In [1]: import numpy as np

In [2]: from numpy import linalg as LA

In [3]: np.set_printoptions(precision=3, suppress=True, linewidth=160)

In [4]: J = np.loadtxt("mat.csv", delimiter=",")

In [5]: J
Out[5]: 
array([[-5.,  9., -5.,  9.],
       [-2.,  3., -2.,  3.],
       [-5.,  9., -5.,  9.],
       [-2.,  3., -2.,  3.]])

In [6]: U, sv, Vt = LA.svd(J)

In [7]: sv.round(3) + 0
Out[7]: array([21.81,  0.55,  0.  ,  0.  ])

In [8]: out = U[:, :2] @ np.diag(sv[:2]) @ Vt[:2]

In [9]: out
Out[9]: 
array([[-5.,  9., -5.,  9.],
       [-2.,  3., -2.,  3.],
       [-5.,  9., -5.,  9.],
       [-2.,  3., -2.,  3.]])

In [10]: round(LA.norm(J - out, 2), 3), round(float(sv[2]), 3)
Out[10]: (np.float64(0.0), 0.0)

In [11]: round(float(np.abs(J - out).max()), 3)
Out[11]: 0.0

In [12]: round(LA.eigvals(J).sum().real, 3)
Out[12]: np.float64(-4.0)

In [13]: np.round(LA.det(J[::-1]), 3)
Out[13]: np.float64(0.0)

In [14]: np.round(LA.eigvals(J), 3) + 0
Out[14]: array([-2.+2.828j, -2.-2.828j,  0.+0.j   ,  0.+0.j   ])

In [15]: round(float(LA.det(J.T)), 3)
Out[15]: 0.0

In [16]: np.round(np.poly(J), 3) + 0
Out[16]: array([ 1.,  4., 12.,  0.,  0.])

In [17]: np.round(LA.det(2 * J), 3), round(float(LA.det(J)), 3)
Out[17]: (np.float64(0.0), 0.0)

In [18]: def softmax(z):
    ...:     e = np.exp(z - z.max(axis=-1, keepdims=True))
    ...:     return e / e.sum(axis=-1, keepdims=True)
    ...: 

In [19]: np.round(softmax(J[0]), 3) + 0
Out[19]: array([0. , 0.5, 0. , 0.5])

In [20]: np.round(softmax(J[0] + -1), 3) + 0
Out[20]: array([0. , 0.5, 0. , 0.5])

In [21]: att = J @ J.T / np.sqrt(4)

In [22]: softmax(att).round(6).argmax(axis=1)
Out[22]: array([0, 0, 0, 0])

In [23]: np.round(softmax(att), 3) + 0
Out[23]: 
array([[0.5, 0. , 0.5, 0. ],
       [0.5, 0. , 0.5, 0. ],
       [0.5, 0. , 0.5, 0. ],
       [0.5, 0. , 0.5, 0. ]])

In [24]: mat = np.load("a.npy")

In [25]: mat
Out[25]: 
array([[5.012, 5.005, 0.96 ],
       [5.026, 5.   , 1.019],
       [5.001, 5.027, 1.018],
       [5.001, 5.   , 1.003],
       [5.041, 5.011, 0.953],
       [4.972, 4.983, 1.014],
       [4.997, 4.987, 0.977],
       [5.009, 5.015, 1.035],
       [5.006, 5.022, 0.983],
       [4.992, 5.018, 1.02 ],
       [1.996, 2.01 , 2.978],
       [2.027, 1.964, 2.978],
       [1.966, 2.009, 2.977],
       [1.966, 2.009, 3.029],
       [1.998, 1.99 , 3.022],
       [2.023, 1.995, 3.013],
       [2.024, 1.978, 2.986],
       [2.005, 2.009, 2.991],
       [1.968, 1.974, 3.014],
       [1.993, 2.   , 3.042]])

In [26]: dist = LA.norm(mat[:, None] - mat[None], axis=-1)

In [27]: dist.shape
Out[27]: (20, 20)

In [28]: np.flatnonzero(dist[3] < dist.mean() / 2)
Out[28]: array([0, 1, 2, 3, 4, 5, 6, 7, 8, 9])

In [29]: Ac = mat - mat.mean(axis=0)

In [30]: U, sv, Vt = LA.svd(Ac, full_matrices=False)

In [31]: round(float((sv ** 2).sum() ** 2 / (sv ** 4).sum()), 3)
Out[31]: 1.0

In [32]: LA.matrix_rank(Ac)
Out[32]: np.int64(3)

In [33]: np.round(Ac.mean(axis=0), 3) + 0
Out[33]: array([0., 0., 0.])

In [34]: np.abs(Vt[-1])
Out[34]: array([0.764, 0.468, 0.444])

In [35]: Vt[0] * np.sign(Vt[0, np.abs(Vt[0]).argmax()])
Out[35]: array([ 0.639,  0.64 , -0.426])

In [36]: np.round(sv ** 2 / (sv ** 2).sum(), 3) + 0
Out[36]: array([1., 0., 0.])
